$ python -q
>>> import numpy as np
>>> from numpy import linalg as LA
>>> np.set_printoptions(precision=3, suppress=True, linewidth=120, floatmode="fixed")
>>> data = np.load("arr.npy")
>>> print(data)
[[6.000 1.000 1.000 1.000 1.000 1.000 1.000 1.000 1.000 1.000]
 [1.000 6.000 1.000 1.000 1.000 1.000 1.000 1.000 1.000 1.000]
 [1.000 1.000 6.000 1.000 1.000 1.000 1.000 1.000 1.000 1.000]
 [1.000 1.000 1.000 6.000 1.000 1.000 1.000 1.000 1.000 1.000]
 [1.000 1.000 1.000 1.000 6.000 1.000 1.000 1.000 1.000 1.000]
 [1.000 1.000 1.000 1.000 1.000 6.000 1.000 1.000 1.000 1.000]
 [1.000 1.000 1.000 1.000 1.000 1.000 6.000 1.000 1.000 1.000]
 [1.000 1.000 1.000 1.000 1.000 1.000 1.000 6.000 1.000 1.000]
 [1.000 1.000 1.000 1.000 1.000 1.000 1.000 1.000 6.000 1.000]
 [1.000 1.000 1.000 1.000 1.000 1.000 1.000 1.000 1.000 6.000]]
>>> evals, V = LA.eigh(data)
>>> evals
array([ 5.000,  5.000,  5.000,  5.000,  5.000,  5.000,  5.000,  5.000,  5.000, 15.000])
>>> np.abs(V[:, -1]).round(6).argmax()
np.int64(0)
>>> LA.eigvalsh(data @ data)
array([ 25.000,  25.000,  25.000,  25.000,  25.000,  25.000,  25.000,  25.000,  25.000, 225.000])
>>> evals.sum(), np.trace(data)
(np.float64(60.0), np.float64(60.0))
>>> LA.eigvalsh(data + -1 * np.eye(10))
array([ 4.000,  4.000,  4.000,  4.000,  4.000,  4.000,  4.000,  4.000,  4.000, 14.000])
>>> r0 = np.array([1, -4, -3, -4, -4, -1, 5, 3, -2, 2])
>>> other = data + np.outer(r0, np.eye(10)[3])
>>> round(LA.det(other) / LA.det(data), 3), round(float(1 + LA.solve(data, r0)[3]), 3)
(np.float64(0.293), 0.293)
>>> other
array([[ 6.000,  1.000,  1.000,  2.000,  1.000,  1.000,  1.000,  1.000,  1.000,  1.000],
       [ 1.000,  6.000,  1.000, -3.000,  1.000,  1.000,  1.000,  1.000,  1.000,  1.000],
       [ 1.000,  1.000,  6.000, -2.000,  1.000,  1.000,  1.000,  1.000,  1.000,  1.000],
       [ 1.000,  1.000,  1.000,  2.000,  1.000,  1.000,  1.000,  1.000,  1.000,  1.000],
       [ 1.000,  1.000,  1.000, -3.000,  6.000,  1.000,  1.000,  1.000,  1.000,  1.000],
       [ 1.000,  1.000,  1.000,  0.000,  1.000,  6.000,  1.000,  1.000,  1.000,  1.000],
       [ 1.000,  1.000,  1.000,  6.000,  1.000,  1.000,  6.000,  1.000,  1.000,  1.000],
       [ 1.000,  1.000,  1.000,  4.000,  1.000,  1.000,  1.000,  6.000,  1.000,  1.000],
       [ 1.000,  1.000,  1.000, -1.000,  1.000,  1.000,  1.000,  1.000,  6.000,  1.000],
       [ 1.000,  1.000,  1.000,  3.000,  1.000,  1.000,  1.000,  1.000,  1.000,  6.000]])
>>> LA.matrix_rank(LA.inv(other) - LA.inv(data), tol=1e-8)
np.int64(1)
>>> vec = np.array([1, 2, -1, -2, 2, 2, -1, 0, -1, 0])
>>> rhs = other @ vec
>>> rhs
array([  5.000,  20.000,   3.000,   0.000,  20.000,  14.000, -13.000,  -4.000,   1.000,  -2.000])
>>> np.round(LA.solve(other, 4 * rhs), 3) + 0
array([ 4.000,  8.000, -4.000, -8.000,  8.000,  8.000, -4.000,  0.000, -4.000,  0.000])
>>> print(np.round(LA.solve(other.T, other[4]), 3) + 0)
[0.000 0.000 0.000 0.000 1.000 0.000 0.000 0.000 0.000 0.000]
>>> other = data / np.sqrt((data ** 2).mean(axis=1, keepdims=True))
>>> print(LA.norm(other, axis=1))
[3.162 3.162 3.162 3.162 3.162 3.162 3.162 3.162 3.162 3.162]
>>> evals, V = LA.eigh(data)
>>> vec = np.array([1, 1, 2, 1, 3, 0, 3, 0, 4, 0])
>>> V * np.abs(evals) @ V.T
array([[6.000, 1.000, 1.000, 1.000, 1.000, 1.000, 1.000, 1.000, 1.000, 1.000],
       [1.000, 6.000, 1.000, 1.000, 1.000, 1.000, 1.000, 1.000, 1.000, 1.000],
       [1.000, 1.000, 6.000, 1.000, 1.000, 1.000, 1.000, 1.000, 1.000, 1.000],
       [1.000, 1.000, 1.000, 6.000, 1.000, 1.000, 1.000, 1.000, 1.000, 1.000],
       [1.000, 1.000, 1.000, 1.000, 6.000, 1.000, 1.000, 1.000, 1.000, 1.000],
       [1.000, 1.000, 1.000, 1.000, 1.000, 6.000, 1.000, 1.000, 1.000, 1.000],
       [1.000, 1.000, 1.000, 1.000, 1.000, 1.000, 6.000, 1.000, 1.000, 1.000],
       [1.000, 1.000, 1.000, 1.000, 1.000, 1.000, 1.000, 6.000, 1.000, 1.000],
       [1.000, 1.000, 1.000, 1.000, 1.000, 1.000, 1.000, 1.000, 6.000, 1.000],
       [1.000, 1.000, 1.000, 1.000, 1.000, 1.000, 1.000, 1.000, 1.000, 6.000]])
>>> V * np.sqrt(evals) @ V.T
array([[2.400, 0.164, 0.164, 0.164, 0.164, 0.164, 0.164, 0.164, 0.164, 0.164],
       [0.164, 2.400, 0.164, 0.164, 0.164, 0.164, 0.164, 0.164, 0.164, 0.164],
       [0.164, 0.164, 2.400, 0.164, 0.164, 0.164, 0.164, 0.164, 0.164, 0.164],
       [0.164, 0.164, 0.164, 2.400, 0.164, 0.164, 0.164, 0.164, 0.164, 0.164],
       [0.164, 0.164, 0.164, 0.164, 2.400, 0.164, 0.164, 0.164, 0.164, 0.164],
       [0.164, 0.164, 0.164, 0.164, 0.164, 2.400, 0.164, 0.164, 0.164, 0.164],
       [0.164, 0.164, 0.164, 0.164, 0.164, 0.164, 2.400, 0.164, 0.164, 0.164],
       [0.164, 0.164, 0.164, 0.164, 0.164, 0.164, 0.164, 2.400, 0.164, 0.164],
       [0.164, 0.164, 0.164, 0.164, 0.164, 0.164, 0.164, 0.164, 2.400, 0.164],
       [0.164, 0.164, 0.164, 0.164, 0.164, 0.164, 0.164, 0.164, 0.164, 2.400]])
>>> print(round(vec @ data @ vec / (vec @ vec), 3), np.round(evals[0], 3), np.round(evals[-1], 3))
10.488 5.0 15.0
>>> print(vec @ data @ vec)
430.0
>>> print((np.sign(V[:, -1].round(6)) == np.sign(V[0, -1].round(6))).astype(int))
[1 1 1 1 1 1 1 1 1 1]
>>> other = np.array([[3, 1, -1, -2, 0, 2, 1, 2, 0],
...     [3, -3, -1, 0, 3, -3, -1, -1, -2],
...     [-2, 3, 1, 1, 0, -2, -2, 2, 3],
...     [1, 3, -3, 3, -2, 2, 0, 2, 1],
...     [1, 0, 3, -1, 0, -3, 2, 2, -2],
...     [2, 1, -2, 0, 3, -3, 2, -3, 1],
...     [1, 0, -3, -2, 0, 3, 2, 1, -1],
...     [2, 0, 0, -3, -3, 0, -3, -1, 2],
...     [0, 0, -3, 3, 2, 2, -1, -1, 0],
...     [2, 1, -1, 1, -2, -2, 2, 3, -2],
...     [1, -2, -2, -1, -1, 2, -3, 3, 2]])
>>> W0 = other.T @ other
>>> print(W0)
[[ 38  -7 -19 -13   2  -5   7   5 -10]
 [ -7  34  -3  13 -12   2   8  11  13]
 [-19  -3  48 -11  -5 -27   1  -2  -5]
 [-13  13 -11  39   8  -1   1   0   0]
 [  2 -12  -5   8  40 -16   9 -24  -9]
 [ -5   2 -27  -1 -16  60  -9  11  10]
 [  7   8   1   1   9  -9  41   0 -24]
 [  5  11  -2   0 -24  11   0  47   0]
 [-10  13  -5   0  -9  10 -24   0  32]]
>>> low = LA.cholesky(W0)
>>> LA.eigvalsh(W0).min() > 0
np.True_
>>> print(np.round(low @ low.T, 3) + 0)
[[ 38.000  -7.000 -19.000 -13.000   2.000  -5.000   7.000   5.000 -10.000]
 [ -7.000  34.000  -3.000  13.000 -12.000   2.000   8.000  11.000  13.000]
 [-19.000  -3.000  48.000 -11.000  -5.000 -27.000   1.000  -2.000  -5.000]
 [-13.000  13.000 -11.000  39.000   8.000  -1.000   1.000   0.000   0.000]
 [  2.000 -12.000  -5.000   8.000  40.000 -16.000   9.000 -24.000  -9.000]
 [ -5.000   2.000 -27.000  -1.000 -16.000  60.000  -9.000  11.000  10.000]
 [  7.000   8.000   1.000   1.000   9.000  -9.000  41.000   0.000 -24.000]
 [  5.000  11.000  -2.000   0.000 -24.000  11.000   0.000  47.000   0.000]
 [-10.000  13.000  -5.000   0.000  -9.000  10.000 -24.000   0.000  32.000]]
>>> np.diag(low) ** 2
array([38.000, 32.711, 37.208, 24.747, 30.772, 20.320, 30.325, 28.897,  3.610])
>>> W0.mean(axis=0)
array([-0.222,  6.556, -2.556,  4.000, -0.778,  2.778,  3.778,  5.333,  0.778])
>>> print(W0.sum(axis=1))
[ -2  59 -23  36  -7  25  34  48   7]
>>> print(np.diff(W0, axis=0))
[[-45  41  16  26 -14   7   1   6  23]
 [-12 -37  51 -24   7 -29  -7 -13 -18]
 [  6  16 -59  50  13  26   0   2   5]
 [ 15 -25   6 -31  32 -15   8 -24  -9]
 [ -7  14 -22  -9 -56  76 -18  35  19]
 [ 12   6  28   2  25 -69  50 -11 -34]
 [ -2   3  -3  -1 -33  20 -41  47  24]
 [-15   2  -3   0  15  -1 -24 -47  32]]
>>> round(LA.norm(W0), 3)
np.float64(158.584)
>>> LA.matrix_rank(W0)
np.int64(9)
>>> W0 - W0[0]
array([[  0,   0,   0,   0,   0,   0,   0,   0,   0],
       [-45,  41,  16,  26, -14,   7,   1,   6,  23],
       [-57,   4,  67,   2,  -7, -22,  -6,  -7,   5],
       [-51,  20,   8,  52,   6,   4,  -6,  -5,  10],
       [-36,  -5,  14,  21,  38, -11,   2, -29,   1],
       [-43,   9,  -8,  12, -18,  65, -16,   6,  20],
       [-31,  15,  20,  14,   7,  -4,  34,  -5, -14],
       [-33,  18,  17,  13, -26,  16,  -7,  42,  10],
       [-48,  20,  14,  13, -11,  15, -31,  -5,  42]])
>>> W0.shape
(9, 9)
>>> np.count_nonzero(W0)
np.int64(73)
>>> def softmax(z):
...     e = np.exp(z - z.max(axis=-1, keepdims=True))
...     return e / e.sum(axis=-1, keepdims=True)
... 
>>> softmax(W0).sum(axis=1)
array([1.000, 1.000, 1.000, 1.000, 1.000, 1.000, 1.000, 1.000, 1.000])
>>> np.round(softmax(W0[6] + -3), 3) + 0
array([0.000, 0.000, 0.000, 0.000, 0.000, 0.000, 1.000, 0.000, 0.000])
>>> np.round(softmax(10 * W0[6]), 3) + 0
array([0.000, 0.000, 0.000, 0.000, 0.000, 0.000, 1.000, 0.000, 0.000])
>>> np.round(softmax(W0[6]), 3) + 0
array([0.000, 0.000, 0.000, 0.000, 0.000, 0.000, 1.000, 0.000, 0.000])
>>> att = W0 @ W0.T / np.sqrt(9)
>>> np.round(softmax(att + np.triu(np.full(att.shape, -np.inf), 1)), 3) + 0
array([[1.000, 0.000, 0.000, 0.000, 0.000, 0.000, 0.000, 0.000, 0.000],
       [0.000, 1.000, 0.000, 0.000, 0.000, 0.000, 0.000, 0.000, 0.000],
       [0.000, 0.000, 1.000, 0.000, 0.000, 0.000, 0.000, 0.000, 0.000],
       [0.000, 0.000, 0.000, 1.000, 0.000, 0.000, 0.000, 0.000, 0.000],
       [0.000, 0.000, 0.000, 0.000, 1.000, 0.000, 0.000, 0.000, 0.000],
       [0.000, 0.000, 0.000, 0.000, 0.000, 1.000, 0.000, 0.000, 0.000],
       [0.000, 0.000, 0.000, 0.000, 0.000, 0.000, 1.000, 0.000, 0.000],
       [0.000, 0.000, 0.000, 0.000, 0.000, 0.000, 0.000, 1.000, 0.000],
       [0.000, 0.000, 0.000, 0.000, 0.000, 0.000, 0.000, 0.000, 1.000]])
>>> print(np.round(softmax(att), 3) + 0)
[[1.000 0.000 0.000 0.000 0.000 0.000 0.000 0.000 0.000]
 [0.000 1.000 0.000 0.000 0.000 0.000 0.000 0.000 0.000]
 [0.000 0.000 1.000 0.000 0.000 0.000 0.000 0.000 0.000]
 [0.000 0.000 0.000 1.000 0.000 0.000 0.000 0.000 0.000]
 [0.000 0.000 0.000 0.000 1.000 0.000 0.000 0.000 0.000]
 [0.000 0.000 0.000 0.000 0.000 1.000 0.000 0.000 0.000]
 [0.000 0.000 0.000 0.000 0.000 0.000 1.000 0.000 0.000]
 [0.000 0.000 0.000 0.000 0.000 0.000 0.000 1.000 0.000]
 [0.000 0.000 0.000 0.000 0.000 0.000 0.000 0.000 1.000]]
>>> np.round(softmax(att)[6] @ W0, 3) + 0
array([  7.000,   8.000,   1.000,   1.000,   9.000,  -9.000,  41.000,   0.000, -24.000])
